$ ipython --no-banner

In [1]: import numpy as np

In [2]: np.set_printoptions(precision=2, suppress=True, linewidth=200)

In [3]: M = np.diag(10 * np.array([-3, 2, -1, 0, 5, -3, 5, 5, 3, 4, 3, 5])) + np.array([[1, 3, 1, 5, -4, 2, 2, 4, 1, 2, 0, 4],
   ...:     [-2, 1, 4, -1, -5, -1, -1, 5, -2, 2, -4, 0],
   ...:     [-4, 0, 0, 0, 1, -1, -2, -1, 2, 2, -3, -2],
   ...:     [3, 0, -4, -4, -3, 0, 5, 1, 4, 1, 5, 1],
   ...:     [-5, -1, 3, 4, 2, 1, -2, -1, -1, -4, 4, -1],
   ...:     [0, 5, 2, -3, -4, -2, 1, 3, 5, -4, -4, -2],
   ...:     [-4, 0, 1, -5, 0, -2, 2, -4, 1, 0, -5, -1],
   ...:     [3, 1, -1, 0, 2, -2, 4, -2, 4, -4, -1, -4],
   ...:     [1, 3, -5, 1, 3, 3, 4, -1, 3, 5, 0, -3],
   ...:     [-1, -5, -4, 2, 3, 0, 4, 0, -4, -2, 2, 4],
   ...:     [-3, -3, -5, -1, 1, 4, 2, -5, -3, 1, -1, -2],
   ...:     [2, -2, -3, 4, -1, 1, -4, 2, 4, -2, -2, -3]])

In [4]: M
Out[4]: 
array([[-29,   3,   1,   5,  -4,   2,   2,   4,   1,   2,   0,   4],
       [ -2,  21,   4,  -1,  -5,  -1,  -1,   5,  -2,   2,  -4,   0],
       [ -4,   0, -10,   0,   1,  -1,  -2,  -1,   2,   2,  -3,  -2],
       [  3,   0,  -4,  -4,  -3,   0,   5,   1,   4,   1,   5,   1],
       [ -5,  -1,   3,   4,  52,   1,  -2,  -1,  -1,  -4,   4,  -1],
       [  0,   5,   2,  -3,  -4, -32,   1,   3,   5,  -4,  -4,  -2],
       [ -4,   0,   1,  -5,   0,  -2,  52,  -4,   1,   0,  -5,  -1],
       [  3,   1,  -1,   0,   2,  -2,   4,  48,   4,  -4,  -1,  -4],
       [  1,   3,  -5,   1,   3,   3,   4,  -1,  33,   5,   0,  -3],
       [ -1,  -5,  -4,   2,   3,   0,   4,   0,  -4,  38,   2,   4],
       [ -3,  -3,  -5,  -1,   1,   4,   2,  -5,  -3,   1,  29,  -2],
       [  2,  -2,  -3,   4,  -1,   1,  -4,   2,   4,  -2,  -2,  47]])

In [5]: cov = M.T @ M

In [6]: cov
Out[6]: 
array([[ 935, -108,  -23, -145, -146,  -62, -233,   64,   46,  -99,  -61,  -15],
       [-108,  524,  119,  -37, -194, -183,  -10,  189,  111, -146, -202, -118],
       [ -23,  119,  223,   -2,   95,  -91,    8,    5, -185, -206, -153, -116],
       [-145,  -37,   -2,  114,  221,  124, -286,   30,   11,   72,    4,  218],
       [-146, -194,   95,  221, 2795,  184,  -90,  -23,   12,  -87,  261, -119],
       [ -62, -183,  -91,  124,  184, 1065, -123, -202,  -78,  149,  265,  113],
       [-233,  -10,    8, -286,  -90, -123, 2811,  -23,  189,  173, -167, -239],
       [  64,  189,    5,   30,  -23, -202,  -23, 2403,  190, -197, -205,  -67],
       [  46,  111, -185,   11,   12,  -78,  189,  190, 1198,  -24, -114,   57],
       [ -99, -146, -206,   72,  -87,  149,  173, -197,  -24, 1535,  104,   74],
       [ -61, -202, -153,    4,  261,  265, -167, -205, -114,  104,  957, -120],
       [ -15, -118, -116,  218, -119,  113, -239,  -67,   57,   74, -120, 2281]])

In [7]: np.diag(cov)
Out[7]: array([ 935,  524,  223,  114, 2795, 1065, 2811, 2403, 1198, 1535,  957, 2281])

In [8]: (M @ M.T).shape
Out[8]: (12, 12)

In [9]: np.linalg.eigvalsh(cov)[::-1]
Out[9]: array([3087.5 , 2880.12, 2614.16, 2220.  , 1589.36, 1205.81, 1083.68,  946.15,  738.35,  370.57,   99.9 ,    5.39])

In [10]: np.linalg.svd(M, compute_uv=False) ** 2
Out[10]: array([3087.5 , 2880.12, 2614.16, 2220.  , 1589.36, 1205.81, 1083.68,  946.15,  738.35,  370.57,   99.9 ,    5.39])

In [11]: np.linalg.matrix_rank(cov)
Out[11]: np.int64(12)

In [12]: low = np.linalg.cholesky(cov)

In [13]: np.diag(low) ** 2
Out[13]: array([ 935.  ,  511.53,  195.97,   85.64, 2242.86,  868.34, 1331.32, 2152.41,  800.72, 1057.09,  597.47,  659.89])

In [14]: low @ low.T
Out[14]: 
array([[ 935., -108.,  -23., -145., -146.,  -62., -233.,   64.,   46.,  -99.,  -61.,  -15.],
       [-108.,  524.,  119.,  -37., -194., -183.,  -10.,  189.,  111., -146., -202., -118.],
       [ -23.,  119.,  223.,   -2.,   95.,  -91.,    8.,    5., -185., -206., -153., -116.],
       [-145.,  -37.,   -2.,  114.,  221.,  124., -286.,   30.,   11.,   72.,    4.,  218.],
       [-146., -194.,   95.,  221., 2795.,  184.,  -90.,  -23.,   12.,  -87.,  261., -119.],
       [ -62., -183.,  -91.,  124.,  184., 1065., -123., -202.,  -78.,  149.,  265.,  113.],
       [-233.,  -10.,    8., -286.,  -90., -123., 2811.,  -23.,  189.,  173., -167., -239.],
       [  64.,  189.,    5.,   30.,  -23., -202.,  -23., 2403.,  190., -197., -205.,  -67.],
       [  46.,  111., -185.,   11.,   12.,  -78.,  189.,  190., 1198.,  -24., -114.,   57.],
       [ -99., -146., -206.,   72.,  -87.,  149.,  173., -197.,  -24., 1535.,  104.,   74.],
       [ -61., -202., -153.,    4.,  261.,  265., -167., -205., -114.,  104.,  957., -120.],
       [ -15., -118., -116.,  218., -119.,  113., -239.,  -67.,   57.,   74., -120., 2281.]])

In [15]: np.linalg.matrix_power(M, 2)
Out[15]: 
array([[ 877,  -21,  -82, -179, -116, -135,   88,  104,   60,   20,  -32,   62],
       [  49,  436,   45,  -33, -340,  -32,  -69,  360,  -83,  111, -229,   -7],
       [ 161,  -10,   99,   -2,   71,   33,  -81,  -41,   23,   63,  -30,  -75],
       [ -95,    3,    2,   -1, -139,   28,  290,   16,  108,   63,   99,   39],
       [-119,  -77,  106,  158, 2704,   26, -214, -134,  -67, -361,  340, -138],
       [  15,    3,  -49,   75,  -87, 1002,   20,   79,   24,   16,  -57,  -69],
       [-109,   -6,   81, -252,   31,  -59, 2649, -406,   48,   15, -419,  -95],
       [  36,  109,  -12,  -11,  193,  -28,  415, 2291,  318, -311,  -82, -394],
       [ -24,  157,  -97,   12,  232,    1,  379,  -72, 1058,  340,    5, -214],
       [ -10, -327, -130,   70,  275,    2,  347,  -40, -264, 1388,  160,  347],
       [ -13, -155,  -71,  -64,   76,  -14,  146, -406, -208,   33,  852, -133],
       [ 103,  -94, -142,  199, -108,   31, -349,  221,  360, -162, -109, 2206]])

In [16]: np.allclose(M, M.T)
Out[16]: False

In [17]: np.sort(np.abs(np.linalg.eigvals(M)))
Out[17]: array([ 2.51, 10.93, 20.4 , 29.25, 29.93, 31.9 , 35.97, 35.97, 46.17, 50.42, 50.42, 51.6 ])

In [18]: A2 = M / np.linalg.norm(M, axis=1, keepdims=True)

In [19]: cov = A2 @ A2.T

In [20]: (np.abs(cov) > 0.9).astype(int)
Out[20]: 
array([[1, 0, 0, 0, 0, 0, 0, 0, 0, 0, 0, 0],
       [0, 1, 0, 0, 0, 0, 0, 0, 0, 0, 0, 0],
       [0, 0, 1, 0, 0, 0, 0, 0, 0, 0, 0, 0],
       [0, 0, 0, 1, 0, 0, 0, 0, 0, 0, 0, 0],
       [0, 0, 0, 0, 1, 0, 0, 0, 0, 0, 0, 0],
       [0, 0, 0, 0, 0, 1, 0, 0, 0, 0, 0, 0],
       [0, 0, 0, 0, 0, 0, 1, 0, 0, 0, 0, 0],
       [0, 0, 0, 0, 0, 0, 0, 1, 0, 0, 0, 0],
       [0, 0, 0, 0, 0, 0, 0, 0, 1, 0, 0, 0],
       [0, 0, 0, 0, 0, 0, 0, 0, 0, 1, 0, 0],
       [0, 0, 0, 0, 0, 0, 0, 0, 0, 0, 1, 0],
       [0, 0, 0, 0, 0, 0, 0, 0, 0, 0, 0, 1]])

In [21]: round(np.degrees(np.arccos(np.clip(cov[6, 0], -1, 1))), 2)
Out[21]: np.float64(83.86)

In [22]: np.argwhere(np.triu(np.abs(cov) > 0.95, 1))
Out[22]: array([], shape=(0, 2), dtype=int64)

In [23]: np.unravel_index(np.abs(M).argmax(), M.shape)
Out[23]: (np.int64(4), np.int64(4))

In [24]: M.sum(axis=0)
Out[24]: array([-39,  22, -21,   2,  45, -27,  65,  51,  44,  37,  21,  41])

In [25]: round(float(np.linalg.norm(M)), 2)
Out[25]: 129.77

In [26]: W0 = np.array([[1.0, 2.0, 0.0, 0.0],
    ...:     [2.0, 0.0, 2.0, 0.0],
    ...:     [0.0, 2.0, 2.0, 2.0],
    ...:     [0.0, 0.0, 2.0, 0.0]])

In [27]: t = np.radians(90)

In [28]: Rm = np.eye(4)

In [29]: Rm[2, 2] = Rm[1, 1] = np.cos(t)

In [30]: Rm[2, 1], Rm[1, 2] = -np.sin(t), np.sin(t)

In [31]: Rm.round(2) + 0
Out[31]: 
array([[ 1.,  0.,  0.,  0.],
       [ 0.,  0.,  1.,  0.],
       [ 0., -1.,  0.,  0.],
       [ 0.,  0.,  0.,  1.]])

In [32]: A2 = W0 @ Rm.T

In [33]: np.allclose(np.linalg.norm(W0, axis=1), np.linalg.norm(A2, axis=1))
Out[33]: True

In [34]: A2.round(2) + 0
Out[34]: 
array([[ 1.,  0., -2.,  0.],
       [ 2.,  2.,  0.,  0.],
       [ 0.,  2., -2.,  2.],
       [ 0.,  2.,  0.,  0.]])

In [35]: np.allclose(W0 @ W0.T, A2 @ A2.T)
Out[35]: True
